$ python3 -q
>>> import numpy as np
>>> np.set_printoptions(precision=3, suppress=True, linewidth=200)
>>> K = np.loadtxt("data.csv", delimiter=",")
>>> K
array([[ 2.002, -1.088, -3.275,  1.134,  2.965,  0.347, -5.038],
       [ 0.874,  1.656, -0.554,  0.437, -1.588, -7.523,  4.153],
       [ 0.255, -2.563,  1.726,  1.468,  2.093,  0.789,  4.937]])
>>> t3 = np.stack([K, -1 * K, K[::-1]])
>>> np.linalg.norm(t3, axis=(1, 2))
array([13.153, 13.153, 13.153])
>>> t3.shape
(3, 3, 7)
>>> np.linalg.matrix_rank(t3.reshape(3, -1))
np.int64(2)
>>> left, sigma, VT = np.linalg.svd(K, full_matrices=False)
>>> (sigma > 1e-8).sum()
np.int64(3)
>>> np.cumsum(sigma ** 2) / np.sum(sigma ** 2)
array([0.578, 0.861, 1.   ])
>>> np.abs(VT[0])
array([0.03 , 0.122, 0.177, 0.014, 0.23 , 0.601, 0.734])
>>> np.round(VT @ VT.T, 3) + 0
array([[1., 0., 0.],
       [0., 1., 0.],
       [0., 0., 1.]])
>>> np.round(left.T @ left, 3) + 0
array([[1., 0., 0.],
       [0., 1., 0.],
       [0., 0., 1.]])
>>> left.shape, sigma.shape, VT.shape
((3, 3), (3,), (3, 7))
>>> np.round(np.sqrt((sigma ** 2).sum()), 3), round(np.linalg.norm(K), 3)
(np.float64(13.153), np.float64(13.153))
>>> M2 = K / np.linalg.norm(K, axis=1)
Traceback (most recent call last):
  File "<python-input-16>", line 1, in <module>
    M2 = K / np.linalg.norm(K, axis=1)
         ~~^~~~~~~~~~~~~~~~~~~~~~~~~~~
ValueError: operands could not be broadcast together with shapes (3,7) (3,) 
>>> M2 = K / np.linalg.norm(K, axis=1, keepdims=True)
>>> gram = M2 @ M2.T
>>> (np.abs(gram) > 0.9).astype(int)
array([[1, 0, 0],
       [0, 1, 0],
       [0, 0, 1]])
>>> np.linalg.norm(M2, axis=1)
array([1., 1., 1.])
>>> np.argwhere(np.triu(np.abs(gram) > 0.95, 1))
array([], shape=(0, 2), dtype=int64)
>>> (gram - 2 * np.eye(3)).round(6).argmax(axis=1)
array([1, 2, 1])
>>> A = np.load("w.npy")
>>> A
array([[-3, -2, -1,  0,  1],
       [ 2,  3,  4,  5,  6],
       [ 7,  8,  9, 10, 11],
       [12, 13, 14, 15, 16],
       [17, 18, 19, 20, 21]])
>>> np.round(np.linalg.norm(A, 2), 3)
np.float64(57.499)
>>> A[3] @ A[1]
np.int64(290)
>>> round(np.linalg.norm(A, "nuc"), 3)
np.float64(61.847)
>>> rng = np.random.default_rng(828626)
>>> idx = rng.permutation(5)
>>> idx
array([1, 0, 3, 4, 2])
>>> M2 = A[idx][:, idx]
>>> np.diag(M2)
array([ 3, -3, 15, 21,  9])
>>> np.round(np.sort(np.abs(np.linalg.eigvals(M2))), 3) + 0
array([ 0.,  0.,  0.,  5., 50.])
>>> np.round(np.linalg.det(M2), 3), round(np.linalg.det(A[idx]), 3)
(np.float64(0.0), np.float64(-0.0))
>>> A @ A
array([[  15,   10,    5,    0,   -5],
       [ 190,  210,  230,  250,  270],
       [ 365,  410,  455,  500,  545],
       [ 540,  610,  680,  750,  820],
       [ 715,  810,  905, 1000, 1095]])
>>> (A - A.T) / 2
array([[ 0., -2., -4., -6., -8.],
       [ 2.,  0., -2., -4., -6.],
       [ 4.,  2.,  0., -2., -4.],
       [ 6.,  4.,  2.,  0., -2.],
       [ 8.,  6.,  4.,  2.,  0.]])
>>> np.round(np.sort(np.abs(np.linalg.eigvals(A))), 3) + 0
array([ 0.,  0.,  0.,  5., 50.])
>>> round(np.abs(np.linalg.eigvals(A)).max(), 3)
np.float64(50.0)
>>> np.trace(A)
np.int64(45)
>>> np.allclose(A, A.T)
False
>>> r = np.linalg.matrix_rank(A)
>>> r
np.int64(2)
>>> null = np.linalg.svd(A)[2][r:].T
>>> null.shape
(5, 3)
>>> np.linalg.matrix_rank(A.T @ A), np.linalg.matrix_rank(A @ A.T)
(np.int64(2), np.int64(2))
>>> def softmax(z):
...     e = np.exp(z - z.max(axis=-1, keepdims=True))
...     return e / e.sum(axis=-1, keepdims=True)
... 
>>> softmax(A[3])
array([0.012, 0.032, 0.086, 0.234, 0.636])
>>> softmax(A[3] + -3)
array([0.012, 0.032, 0.086, 0.234, 0.636])
>>> softmax(A).sum(axis=1)
array([1., 1., 1., 1., 1.])
>>> scores = A @ A.T / np.sqrt(5)
>>> np.round(softmax(scores + np.triu(np.full(scores.shape, -np.inf), 1)), 3) + 0
array([[1., 0., 0., 0., 0.],
       [0., 1., 0., 0., 0.],
       [0., 0., 1., 0., 0.],
       [0., 0., 0., 1., 0.],
       [0., 0., 0., 0., 1.]])
>>> softmax(scores)[3] @ A
array([17., 18., 19., 20., 21.])
>>> data = np.load("test10.npy")
>>> data
array([[0, 0, 0, 1, 1, 0],
       [0, 0, 0, 0, 0, 1],
       [0, 0, 0, 1, 1, 0],
       [1, 0, 1, 0, 0, 0],
       [1, 0, 1, 0, 0, 1],
       [0, 1, 0, 0, 1, 0]])
>>> np.all(np.linalg.eigvalsh(data) > 0)
np.False_
>>> round(np.linalg.eigvalsh(data).min(), 3)
np.float64(-2.175)
>>> [round(float(np.linalg.det(data[:i, :i])), 2) + 0 for i in range(1, 7)]
[0.0, 0.0, 0.0, 0.0, 0.0, 0.0]
>>> m1 = np.load("m.npy")
>>> m1
array([[ 0.254, -0.97 , -0.345, -0.999,  0.862],
       [-0.254,  0.84 , -0.901,  0.976, -0.565],
       [-0.675,  0.537,  0.786, -0.757, -0.909],
       [-0.119, -0.925, -0.963, -0.996, -0.898],
       [-0.02 ,  0.565,  0.757,  0.837, -0.976],
       [ 0.06 ,  0.478, -0.675,  0.859,  0.885],
       [-0.06 , -0.716, -0.01 , -0.952, -0.947],
       [ 0.446, -0.978, -0.99 , -0.994,  0.77 ],
       [ 0.   ,  0.664,  0.797,  0.885, -0.1  ],
       [ 0.867,  0.814, -0.168,  1.   ,  0.996]])
>>> d = np.linalg.norm(m1[:, None] - m1[None], axis=-1)
>>> (d + 1e9 * np.eye(10)).round(6).argmin(axis=1)
array([7, 5, 6, 6, 8, 9, 3, 0, 4, 5])
>>> d[:5, :5]
array([[0.   , 3.127, 2.758, 1.903, 3.224],
       [3.127, 0.   , 2.497, 2.672, 1.751],
       [2.758, 2.497, 0.   , 2.359, 1.725],
       [1.903, 2.672, 2.359, 0.   , 2.925],
       [3.224, 1.751, 1.725, 2.925, 0.   ]])
>>> np.linalg.norm(m1 - m1.mean(axis=0), axis=1)
array([1.717, 1.577, 1.71 , 1.786, 1.632, 1.471, 1.488, 1.882, 1.466, 1.867])
>>> softmax(m1[5] + -1)
array([0.133, 0.202, 0.064, 0.296, 0.304])
>>> np.round(softmax(10 * m1[5]), 3) + 0
array([0.   , 0.01 , 0.   , 0.431, 0.559])
>>> scores = m1 @ m1.T / np.sqrt(5)
>>> softmax(scores).round(6).argmax(axis=1)
array([7, 1, 2, 3, 4, 9, 3, 7, 8, 9])
>>> softmax(scores)[5] @ m1
array([ 0.189,  0.316, -0.298,  0.436,  0.274])
>>> M2 = m1 + rng.integers(-2, 3, (10, 3)) @ rng.integers(-2, 3, (3, 5))
>>> M2
array([[-1.746,  2.03 ,  2.655,  2.001,  1.862],
       [-2.254,  1.84 ,  1.099,  4.976,  1.435],
       [-2.675,  0.537,  2.786,  4.243,  2.091],
       [ 1.881, -4.925, -0.963,  0.004,  2.102],
       [-2.02 ,  1.565,  0.757,  2.837, -0.976],
       [ 2.06 , -3.522,  0.325,  2.859,  4.885],
       [ 3.94 , -2.716, -4.01 , -8.952, -4.947],
       [ 2.446, -1.978, -0.99 , -2.994,  0.77 ],
       [-4.   ,  6.664,  3.797,  3.885, -1.1  ],
       [-3.133,  3.814, -0.168,  4.   , -0.004]])
>>> np.linalg.matrix_rank(M2 - m1, tol=1e-8)
np.int64(3)
>>> np.round(np.linalg.svd(M2 - m1, compute_uv=False), 3) + 0
array([16.871, 10.872,  3.341,  0.   ,  0.   ])
>>> x = np.array([-3, 1, -3, 0, 9])
>>> y = m1 @ x
>>> y
array([  7.061,  -0.78 ,  -7.977,  -5.761, -10.43 ,  10.288,  -9.029,   7.584,  -2.627,   7.681])
>>> np.round(np.linalg.solve(m1.T @ m1, m1.T @ y), 3) + 0
array([-3.,  1., -3.,  0.,  9.])
>>> np.round(np.linalg.pinv(m1) @ m1, 3) + 0
array([[1., 0., 0., 0., 0.],
       [0., 1., 0., 0., 0.],
       [0., 0., 1., 0., 0.],
       [0., 0., 0., 1., 0.],
       [0., 0., 0., 0., 1.]])
>>> y = y + 0.05 * rng.normal(size=10)
>>> y
array([  7.093,  -0.747,  -7.931,  -5.843, -10.346,  10.358,  -8.944,   7.538,  -2.656,   7.597])
>>> c, *_ = np.linalg.lstsq(m1, y)
>>> [round(float(np.linalg.norm(np.linalg.solve(m1.T @ m1 + lam * np.eye(5), m1.T @ y))), 2) for lam in (0, 1, 10, 100)]
[10.03, 7.42, 3.67, 0.64]
>>> c.round()
array([-3.,  1., -3.,  0.,  9.])
>>> gram = np.cov(m1, rowvar=False)
>>> m1.std(axis=0)
array([0.391, 0.768, 0.697, 0.929, 0.827])
>>> np.argsort(-m1.std(axis=0).round(6), kind="stable")
array([3, 4, 1, 2, 0])
>>> round(np.corrcoef(m1[:, 0], m1[:, 4])[0, 1], 3)
np.float64(0.761)
>>> np.corrcoef(m1.T)
array([[ 1.   , -0.132, -0.305,  0.179,  0.761],
       [-0.132,  1.   ,  0.451,  0.875, -0.063],
       [-0.305,  0.451,  1.   ,  0.215, -0.369],
       [ 0.179,  0.875,  0.215,  1.   ,  0.149],
       [ 0.761, -0.063, -0.369,  0.149,  1.   ]])
>>> gram
array([[ 0.17 , -0.044, -0.092,  0.072,  0.274],
       [-0.044,  0.656,  0.268,  0.694, -0.044],
       [-0.092,  0.268,  0.539,  0.154, -0.236],
       [ 0.072,  0.694,  0.154,  0.959,  0.127],
       [ 0.274, -0.044, -0.236,  0.127,  0.761]])
>>> np.median(m1, axis=0)
array([-0.01 ,  0.508, -0.257,  0.04 , -0.332])
>>> gram.shape
(5, 5)
>>> np.polyfit(m1[:, 0], m1[:, 4], 1)
array([ 1.608, -0.168])
